% ipython --no-banner

In [1]: import numpy as np

In [2]: import numpy.linalg as la

In [3]: np.set_printoptions(suppress=True, linewidth=120)

In [4]: tidy = lambda a: np.round(a, 2) + 0

In [5]: E = np.load("sample10.npy")

In [6]: print(tidy(E))
[[-0.41  0.16  0.9 ]
 [ 0.14 -0.96  0.23]
 [ 0.9   0.22  0.37]]

In [7]: # orthonormal columns

In [8]: x0 = np.array([2, 2, 0])

In [9]: y = E @ x0

In [10]: print(tidy(y))
[-0.5  -1.66  2.24]

In [11]: print(tidy(la.solve(E, 3 * y)))
[6. 6. 0.]

In [12]: print(tidy(la.solve(E, y)))
[2. 2. 0.]

In [13]: print(tidy(la.solve(E.T, E[0])))
[1. 0. 0.]

In [14]: print(tidy(E @ E.T))
[[1. 0. 0.]
 [0. 1. 0.]
 [0. 0. 1.]]

In [15]: print(tidy(la.norm(E, axis=0)))
[1. 1. 1.]

In [16]: print(tidy(la.pinv(E)))
[[-0.41  0.14  0.9 ]
 [ 0.16 -0.96  0.22]
 [ 0.9   0.23  0.37]]

In [17]: mat = np.load("a.npy")

In [18]: print(mat)
[[ -9.07  -2.39   2.2 ]
 [ 12.54   2.35   4.55]
 [  0.95   9.26  -7.32]
 [ -0.54   1.35   5.27]
 [  9.58   0.8    2.23]
 [ -6.13   1.46  -0.52]
 [ -2.85   2.17  -4.32]
 [ 18.05  -2.55  -1.26]
 [  4.67  -9.01   8.63]
 [ -5.13  -9.48   6.47]
 [ -3.    -7.37  -2.68]
 [ -9.45  -3.09   5.84]
 [ -2.12   0.46  -4.37]
 [  4.15 -10.52  14.24]
 [ -5.98  -0.58   3.73]
 [  1.83  -2.05   1.47]
 [  5.77  -5.46   0.34]]

In [19]: dist = la.norm(mat[:, None] - mat[None], axis=-1)

In [20]: print(dist.shape)
(17, 17)

In [21]: print(dist.mean(axis=1).argmax())
7

In [22]: print((dist + 1e9 * np.eye(17)).round(6).argmin(axis=1))
[11  4  6 15  1 14 12  1 13 11 12  0  6  8  0 16 15]

In [23]: print(np.unravel_index(dist.round(6).argmax(), dist.shape))
(np.int64(2), np.int64(13))

In [24]: P = mat @ la.solve(mat.T @ mat, mat.T)

In [25]: print(tidy(np.trace(P)))
3.0

In [26]: print(tidy(la.eigvalsh(P)))
[0. 0. 0. 0. 0. 0. 0. 0. 0. 0. 0. 0. 0. 0. 1. 1. 1.]

In [27]: print(tidy(P @ mat[:, 0]))
[-9.07 12.54  0.95 -0.54  9.58 -6.13 -2.85 18.05  4.67 -5.13 -3.   -9.45 -2.12  4.15 -5.98  1.83  5.77]

In [28]: print(np.allclose(P @ P, P))
True

In [29]: x0 = np.array([0, 4, 0])

In [30]: y = mat @ x0

In [31]: print(tidy(la.lstsq(mat, y)[0]))
[0. 4. 0.]

In [32]: print(tidy(la.solve(mat.T @ mat, mat.T @ y)))
[0. 4. 0.]

In [33]: rng = np.random.default_rng(72133)

In [34]: y = y + 0.05 * rng.normal(size=17)

In [35]: print(tidy(y))
[ -9.59   9.39  37.04   5.36   3.2    5.89   8.58 -10.15 -36.04 -37.94 -29.47 -12.34   1.86 -42.13  -2.3   -8.21 -21.74]

In [36]: b, *_ = la.lstsq(mat, y)

In [37]: print(tidy(mat.T @ (y - mat @ b)))
[0. 0. 0.]

In [38]: print([round(float(la.norm(la.solve(mat.T @ mat + lam * np.eye(3), mat.T @ y))), 2) for lam in (0, 1, 10, 100)])
[4.0, 3.98, 3.85, 3.03]

In [39]: print(b.round())
[ 0.  4. -0.]

In [40]: Xc = mat - mat.mean(axis=0)

In [41]: left, sv, VT = la.svd(Xc, full_matrices=False)

In [42]: print(np.abs(VT[0]).argmax())
0

In [43]: print(tidy(Xc.mean(axis=0)))
[0. 0. 0.]

In [44]: print(tidy(sv ** 2 / (sv ** 2).sum()))
[0.52 0.4  0.08]

In [45]: print((np.sign(left[:, 0]) == np.sign(left[0, 0])).astype(int))
[1 0 1 1 0 1 1 0 0 1 1 1 1 0 1 0 0]

In [46]: print(la.matrix_rank(Xc))
3

In [47]: print(tidy(sv))
[30.59 26.96 12.34]

In [48]: print(np.abs(left[:, 0]).argmax())
7

In [49]: W1 = np.array([[-2, 2, 3, -3], [-2, 3, 1, 1], [-2, -2, 1, -1]])

In [50]: b = np.array([0, 2, 0, -1])

In [51]: hid = np.maximum(mat @ W1 + b, 0)

In [52]: print(tidy((hid > 0).mean(axis=0)))
[0.47 0.35 0.53 0.47]

In [53]: print((hid > 0).astype(int))
[[1 0 0 1]
 [0 1 1 0]
 [0 1 1 1]
 [0 0 1 0]
 [0 1 1 0]
 [1 0 0 1]
 [1 1 0 1]
 [0 1 1 0]
 [0 0 1 0]
 [1 0 0 0]
 [1 0 0 1]
 [1 0 0 1]
 [1 1 0 1]
 [0 0 1 0]
 [1 0 0 1]
 [0 0 1 0]
 [0 0 1 0]]

In [54]: C = np.array([[1, 1, 0], [2, 1, 2], [0, 2, 3], [2, 2, 2]])

In [55]: print(W1 @ C)
[[-4  0  7]
 [ 6  5 11]
 [-8 -4 -3]]

In [56]: print((hid @ C).round(6).argmax(axis=1))
[0 2 2 2 2 0 0 2 2 0 0 0 0 2 0 2 2]
